% ipython --no-banner

In [1]: import numpy as np

In [2]: np.set_printoptions(suppress=True, linewidth=120)

In [3]: def rd(a):
   ...:     return np.round(a, 1) + 0
   ...: 

In [4]: m1 = np.loadtxt("data.csv", delimiter=",")

In [5]: rd(m1)
Out[5]: 
array([[0.3, 0.3, 0.3, 0. ],
       [0. , 0.7, 0. , 0.3],
       [0. , 0. , 0.5, 0.5],
       [0. , 0. , 0.5, 0.5]])

In [6]: x0 = np.array([2, 0, 2, 3])

In [7]: a = np.maximum(m1 @ x0, 0)

In [8]: np.maximum(m1 @ (3 * x0), 0)
Out[8]: array([4. , 3. , 7.5, 7.5])

In [9]: rd(m1.T @ a)
Out[9]: array([0.4, 1.1, 2.9, 2.8])

In [10]: rd(np.maximum(m1 @ x0, 0) - np.maximum(-m1 @ x0, 0))
Out[10]: array([1.3, 1. , 2.5, 2.5])

In [11]: rd(np.tanh(m1 @ x0))
Out[11]: array([0.9, 0.8, 1. , 1. ])

In [12]: rd(a)
Out[12]: array([1.3, 1. , 2.5, 2.5])

In [13]: rd(np.linalg.det(2 * m1)), rd(np.linalg.det(m1))
Out[13]: (np.float64(0.0), np.float64(0.0))

In [14]: np.einsum("ii->", m1)
Out[14]: np.float64(2.0)

In [15]: rd(np.poly(m1))
Out[15]: array([ 1. , -2. ,  1.2, -0.2,  0. ])

In [16]: rd(np.linalg.det(m1.T))
Out[16]: np.float64(0.0)

In [17]: rd(np.linalg.det(m1[::-1]))
Out[17]: np.float64(0.0)

In [18]: rd(np.linalg.eigvals(m1).sum().real)
Out[18]: np.float64(2.0)

In [19]: rng = np.random.default_rng(71056)

In [20]: z = rng.permutation(4)

In [21]: z
Out[21]: array([2, 0, 1, 3])

In [22]: out = m1[z][:, z]

In [23]: rd(out)
Out[23]: 
array([[0.5, 0. , 0. , 0.5],
       [0.3, 0.3, 0.3, 0. ],
       [0. , 0. , 0.7, 0.3],
       [0.5, 0. , 0. , 0.5]])

In [24]: rd(np.sort(np.abs(np.linalg.eigvals(out))))
Out[24]: array([0. , 0.3, 0.7, 1. ])

In [25]: np.trace(out)
Out[25]: np.float64(2.0)

In [26]: r0 = np.array([-2, -1])

In [27]: np.polyval(r0, m1[2])
Out[27]: array([-1., -1., -2., -2.])

In [28]: rd(np.array([np.convolve(row, r0, "same") for row in m1]))
Out[28]: 
array([[-0.7, -1. , -1. , -0.3],
       [ 0. , -1.3, -0.7, -0.7],
       [ 0. ,  0. , -1. , -1.5],
       [ 0. ,  0. , -1. , -1.5]])

In [29]: rd(np.correlate(m1[2], m1[1], "full"))
Out[29]: array([0. , 0. , 0.2, 0.2, 0.3, 0.3, 0. ])

In [30]: rd(np.cross(m1[2, :3], m1[1, :3]))
Out[30]: array([-0.3,  0. ,  0. ])

In [31]: K = np.load("test11.npy")

In [32]: K
Out[32]: 
array([[0, 0, 0],
       [2, 0, 0],
       [0, 0, 0]])

In [33]: np.argsort(-np.linalg.norm(m1, axis=0).round(6), kind="stable")[:3]
Out[33]: array([2, 3, 1])

In [34]: np.linalg.matrix_rank(m1, rtol=0.1)
Out[34]: np.int64(3)

In [35]: rd(np.linalg.norm(m1, 2) / np.linalg.norm(m1))
Out[35]: np.float64(0.8)

In [36]: rank = np.linalg.matrix_rank(K)

In [37]: rank
Out[37]: np.int64(1)

In [38]: null = np.linalg.svd(K)[2][rank:].T

In [39]: K @ null
Out[39]: 
array([[0., 0.],
       [0., 0.],
       [0., 0.]])

In [40]: [int(np.linalg.matrix_rank(K[:i])) for i in range(1, len(K) + 1)]
Out[40]: [0, 1, 1]

In [41]: np.linalg.matrix_rank(K.T @ K), np.linalg.matrix_rank(K @ K.T)
Out[41]: (np.int64(1), np.int64(1))

In [42]: null.shape
Out[42]: (3, 2)

In [43]: J = np.array([[3.7, -8.0, -6.0],
    ...:     [-2.8, -16.3, -11.7],
    ...:     [1.2, -7.9, -8.7],
    ...:     [0.6, -7.9, -6.0],
    ...:     [2.2, -7.2, -8.3],
    ...:     [-2.6, -16.2, -13.0],
    ...:     [-3.2, -15.4, -12.6],
    ...:     [-4.2, -16.6, -12.4],
    ...:     [-1.0, -15.5, -11.8],
    ...:     [-2.0, -14.8, -13.6],
    ...:     [-1.3, -16.5, -13.7]])

In [44]: P = J @ np.linalg.solve(J.T @ J, J.T)

In [45]: rd(P)
Out[45]: 
array([[ 0.7,  0.1,  0. ,  0.3,  0.1,  0. , -0.1, -0.1,  0.2, -0.2,  0.1],
       [ 0.1,  0.3, -0.1,  0.1, -0.1,  0.1,  0.1,  0.2,  0.2,  0. ,  0.1],
       [ 0. , -0.1,  0.3,  0. ,  0.3,  0. ,  0. , -0.1,  0. ,  0.2,  0.1],
       [ 0.3,  0.1,  0. ,  0.1,  0. ,  0. ,  0. ,  0. ,  0.1,  0. ,  0.1],
       [ 0.1, -0.1,  0.3,  0. ,  0.4,  0. ,  0. , -0.1,  0. ,  0.2,  0.1],
       [ 0. ,  0.1,  0. ,  0. ,  0. ,  0.1,  0.2,  0.2,  0.1,  0.1,  0.1],
       [-0.1,  0.1,  0. ,  0. ,  0. ,  0.2,  0.2,  0.2,  0.1,  0.2,  0.1],
       [-0.1,  0.2, -0.1,  0. , -0.1,  0.2,  0.2,  0.3,  0.1,  0.1,  0.1],
       [ 0.2,  0.2,  0. ,  0.1,  0. ,  0.1,  0.1,  0.1,  0.2,  0. ,  0.1],
       [-0.2,  0. ,  0.2,  0. ,  0.2,  0.1,  0.2,  0.1,  0. ,  0.3,  0.1],
       [ 0.1,  0.1,  0.1,  0.1,  0.1,  0.1,  0.1,  0.1,  0.1,  0.1,  0.1]])

In [46]: rd(P @ J[:, 1])
Out[46]: array([ -8. , -16.3,  -7.9,  -7.9,  -7.2, -16.2, -15.4, -16.6, -15.5, -14.8, -16.5])

In [47]: np.allclose(P @ P, P)
Out[47]: True

In [48]: rd(np.linalg.eigvalsh(P))
Out[48]: array([0., 0., 0., 0., 0., 0., 0., 0., 1., 1., 1.])
